% ipython --no-banner

In [1]: import numpy as np

In [2]: np.set_printoptions(precision=2, suppress=True, linewidth=160, sign=" ")

In [3]: arr = np.loadtxt("mat.csv", delimiter=",")

In [4]: arr
Out[4]: 
array([[ 0.,  4., -3.],
       [ 4.,  6.,  1.],
       [-3.,  1., -4.]])

In [5]: x0 = np.array([1, 4, 0])

In [6]: y = arr @ x0

In [7]: c, lr = np.zeros(3), 1 / np.linalg.norm(arr, 2) ** 2

In [8]: for i in range(200):
   ...:     c -= lr * arr.T @ (arr @ c - y)
   ...:     if i % 50 == 0: print(i, round(np.linalg.norm(arr @ c - y), 2))
   ...: 
0 1.05
50 0.22
100 0.21
150 0.2

In [9]: round(np.linalg.cond(arr), 2)
Out[9]: np.float64(28.91)

In [10]: M2 = np.array([[-3]])

In [11]: Z = np.array([[2]])

In [12]: E = np.block([[M2, np.array([[8]])], [np.zeros((1, 1)), Z]])

In [13]: E
Out[13]: 
array([[-3.,  8.],
       [ 0.,  2.]])

In [14]: E @ E
Out[14]: 
array([[ 9., -8.],
       [ 0.,  4.]])

In [15]: np.round(np.abs(np.linalg.eigvals(E)).max(), 2)
Out[15]: np.float64(3.0)

In [16]: np.allclose(E @ E.T, E.T @ E)
Out[16]: False

In [17]: np.trace(E)
Out[17]: np.float64(-1.0)

In [18]: round(np.log10(np.linalg.cond(E)))
Out[18]: 1

In [19]: round(float(np.linalg.norm(E, 2) / np.linalg.norm(E)), 2)
Out[19]: 1.0

In [20]: np.abs(np.linalg.svd(E)[2][-1])
Out[20]: array([ 0.94,  0.33])

In [21]: G = E.T @ E

In [22]: np.allclose(G, G.T)
Out[22]: True

In [23]: np.linalg.eigvalsh(G)[::-1]
Out[23]: array([ 76.53,   0.47])

In [24]: G
Out[24]: 
array([[  9., -24.],
       [-24.,  68.]])

In [25]: np.diag(G)
Out[25]: array([  9.,  68.])

In [26]: (E @ E.T).shape
Out[26]: (2, 2)

In [27]: np.linalg.matrix_rank(G)
Out[27]: np.int64(2)

In [28]: mat = np.load("block3.npy")

In [29]: mat
Out[29]: 
array([[ 4.81, -3.5 , -0.92,  5.56],
       [ 4.83,  3.3 ,  3.51, -0.55],
       [-1.02, -1.05, -4.6 , -5.98]])

In [30]: M2 = np.array([[7, -3], [-4, -4]])

In [31]: Z = np.kron(M2, mat)

In [32]: np.round(np.linalg.norm(Z, 2), 2), round(float(np.linalg.norm(M2, 2) * np.linalg.norm(mat, 2)), 2)
Out[32]: (np.float64(81.01), 81.01)

In [33]: M2 = mat / np.sqrt((mat ** 2).mean(axis=1, keepdims=True))

In [34]: M2[1]
Out[34]: array([ 1.41,  0.96,  1.03, -0.16])

In [35]: x0 = np.array([1, 0, 0, 2])

In [36]: a = np.maximum(mat @ x0, 0)

In [37]: np.maximum(mat @ x0, 0) - np.maximum(-mat @ x0, 0)
Out[37]: array([ 15.93,   3.73, -12.98])

In [38]: np.maximum(mat @ (3 * x0), 0)
Out[38]: array([ 47.79,  11.19,   0.  ])

In [39]: J = np.load("arr.npy")

In [40]: J.round(2) + 0
Out[40]: 
array([[ 0.  , -0.03, -0.04],
       [-0.03,  0.29,  0.45],
       [-0.04,  0.45,  0.7 ]])

In [41]: w, V = np.linalg.eigh(J)

In [42]: x0 = np.array([8, -8, -9])

In [43]: np.round(V * np.abs(w) @ V.T, 2) + 0
Out[43]: 
array([[ 0.  , -0.03, -0.04],
       [-0.03,  0.29,  0.45],
       [-0.04,  0.45,  0.7 ]])

In [44]: np.round(np.linalg.eigvalsh(J[1:, 1:]), 2) + 0
Out[44]: array([ 0.,  1.])

In [45]: (np.sign(V[:, -1].round(6)) == np.sign(V[0, -1].round(6))).astype(int)
Out[45]: array([ 1,  0,  0])
